$ python3 -q
>>> import numpy as np
>>> np.set_printoptions(precision=3, suppress=True, linewidth=160, floatmode="fixed")
>>> def tidy(a):
...     return np.round(a, 3) + 0
... 
>>> data = -1 * np.eye(5) + np.ones((5, 5))
>>> print(data)
[[0.000 1.000 1.000 1.000 1.000]
 [1.000 0.000 1.000 1.000 1.000]
 [1.000 1.000 0.000 1.000 1.000]
 [1.000 1.000 1.000 0.000 1.000]
 [1.000 1.000 1.000 1.000 0.000]]
>>> # equal to its transpose
>>> vec = np.array([8, 6, 6, 5, 8])
>>> target = data @ vec
>>> print(target)
[25.000 27.000 27.000 28.000 25.000]
>>> print(tidy(np.linalg.solve(data, 2 * target)))
[16.000 12.000 12.000 10.000 16.000]
>>> print(tidy(np.linalg.solve(data, target + data[:, 0])))
[9.000 6.000 6.000 5.000 8.000]
>>> print(tidy(np.linalg.solve(data, data[:, 3])))
[0.000 0.000 0.000 1.000 0.000]
>>> feats = np.loadtxt("layer7.csv", delimiter=",")
>>> print(feats)
[[ 2.626  0.751  2.626  2.751  1.875  2.000  0.751  2.751  2.751  2.751 -0.374  2.626  1.751  1.000]
 [ 8.030  4.354  8.030  6.354  3.677  2.000  4.354  6.354  6.354  6.354  5.030  8.030  5.354  1.000]
 [ 6.062  3.041  6.062  5.041  3.021  2.000  3.041  5.041  5.041  5.041  3.062  6.062  4.041  1.000]
 [ 5.247  2.498  5.247  4.498  2.749  2.000  2.498  4.498  4.498  4.498  2.247  5.247  3.498  1.000]
 [ 2.344  0.563  2.344  2.563  1.781  2.000  0.563  2.563  2.563  2.563 -0.656  2.344  1.563  1.000]
 [ 5.289  2.526  5.289  4.526  2.763  2.000  2.526  4.526  4.526  4.526  2.289  5.289  3.526  1.000]
 [ 1.763  0.176  1.763  2.176  1.588  2.000  0.176  2.176  2.176  2.176 -1.237  1.763  1.176  1.000]
 [-2.812 -2.875 -2.812 -0.875  0.063  2.000 -2.875 -0.875 -0.875 -0.875 -5.812 -2.812 -1.875  1.000]
 [ 1.735  0.156  1.735  2.156  1.578  2.000  0.156  2.156  2.156  2.156 -1.265  1.735  1.156  1.000]
 [ 0.381 -0.746  0.381  1.254  1.127  2.000 -0.746  1.254  1.254  1.254 -2.619  0.381  0.254  1.000]
 [ 3.583  1.389  3.583  3.389  2.194  2.000  1.389  3.389  3.389  3.389  0.583  3.583  2.389  1.000]
 [ 2.365  0.576  2.365  2.576  1.788  2.000  0.576  2.576  2.576  2.576 -0.635  2.365  1.576  1.000]
 [ 3.449  1.300  3.449  3.300  2.150  2.000  1.300  3.300  3.300  3.300  0.449  3.449  2.300  1.000]
 [ 7.344  3.896  7.344  5.896  3.448  2.000  3.896  5.896  5.896  5.896  4.344  7.344  4.896  1.000]
 [-5.884 -4.923 -5.884 -2.923 -0.961  2.000 -4.923 -2.923 -2.923 -2.923 -8.884 -5.884 -3.923  1.000]
 [-3.089 -3.059 -3.089 -1.059 -0.030  2.000 -3.059 -1.059 -1.059 -1.059 -6.089 -3.089 -2.059  1.000]
 [ 0.387 -0.742  0.387  1.258  1.129  2.000 -0.742  1.258  1.258  1.258 -2.613  0.387  0.258  1.000]
 [ 3.294  1.196  3.294  3.196  2.098  2.000  1.196  3.196  3.196  3.196  0.294  3.294  2.196  1.000]
 [-1.098 -1.732 -1.098  0.268  0.634  2.000 -1.732  0.268  0.268  0.268 -4.098 -1.098 -0.732  1.000]
 [ 1.363 -0.091  1.363  1.909  1.454  2.000 -0.091  1.909  1.909  1.909 -1.637  1.363  0.909  1.000]
 [ 5.080  2.387  5.080  4.387  2.693  2.000  2.387  4.387  4.387  4.387  2.080  5.080  3.387  1.000]
 [-2.421 -2.614 -2.421 -0.614  0.193  2.000 -2.614 -0.614 -0.614 -0.614 -5.421 -2.421 -1.614  1.000]
 [ 9.961  5.641  9.961  7.641  4.320  2.000  5.641  7.641  7.641  7.641  6.961  9.961  6.641  1.000]
 [-0.917 -1.611 -0.917  0.389  0.694  2.000 -1.611  0.389  0.389  0.389 -3.917 -0.917 -0.611  1.000]
 [ 8.158  4.439  8.158  6.439  3.719  2.000  4.439  6.439  6.439  6.439  5.158  8.158  5.439  1.000]
 [ 1.953  0.302  1.953  2.302  1.651  2.000  0.302  2.302  2.302  2.302 -1.047  1.953  1.302  1.000]
 [ 3.262  1.174  3.262  3.174  2.087  2.000  1.174  3.174  3.174  3.174  0.262  3.262  2.174  1.000]
 [ 6.727  3.485  6.727  5.485  3.242  2.000  3.485  5.485  5.485  5.485  3.727  6.727  4.485  1.000]
 [ 0.003 -0.998  0.003  1.002  1.001  2.000 -0.998  1.002  1.002  1.002 -2.997  0.003  0.002  1.000]
 [11.572  6.715 11.572  8.715  4.857  2.000  6.715  8.715  8.715  8.715  8.572 11.572  7.715  1.000]
 [ 2.097  0.398  2.097  2.398  1.699  2.000  0.398  2.398  2.398  2.398 -0.903  2.097  1.398  1.000]
 [ 2.987  0.991  2.987  2.991  1.996  2.000  0.991  2.991  2.991  2.991 -0.013  2.987  1.991  1.000]
 [ 7.610  4.073  7.610  6.073  3.537  2.000  4.073  6.073  6.073  6.073  4.610  7.610  5.073  1.000]
 [ 7.764  4.176  7.764  6.176  3.588  2.000  4.176  6.176  6.176  6.176  4.764  7.764  5.176  1.000]
 [ 5.691  2.794  5.691  4.794  2.897  2.000  2.794  4.794  4.794  4.794  2.691  5.691  3.794  1.000]
 [ 7.030  3.686  7.030  5.686  3.343  2.000  3.686  5.686  5.686  5.686  4.030  7.030  4.686  1.000]
 [ 5.019  2.346  5.019  4.346  2.673  2.000  2.346  4.346  4.346  4.346  2.019  5.019  3.346  1.000]
 [ 2.597  0.731  2.597  2.731  1.866  2.000  0.731  2.731  2.731  2.731 -0.403  2.597  1.731  1.000]
 [ 4.227  1.818  4.227  3.818  2.409  2.000  1.818  3.818  3.818  3.818  1.227  4.227  2.818  1.000]
 [ 2.271  0.514  2.271  2.514  1.757  2.000  0.514  2.514  2.514  2.514 -0.729  2.271  1.514  1.000]
 [ 0.421 -0.719  0.421  1.281  1.140  2.000 -0.719  1.281  1.281  1.281 -2.579  0.421  0.281  1.000]]
>>> Uu, sv, vt = np.linalg.svd(feats)
>>> V = vt[:(sv > 1e-8).sum()]
>>> rng = np.random.default_rng(1387)
>>> vec = feats[17] + 3 * feats[36] + rng.integers(2) * np.eye(14)[2]
>>> print(vec)
[18.351  8.234 19.351 16.234 10.117  8.000  8.234 16.234 16.234 16.234  6.351 18.351 12.234  4.000]
>>> print(np.linalg.matrix_rank(np.vstack([feats, vec])))
5
>>> print(np.allclose(V.T @ V @ vec, vec))
False
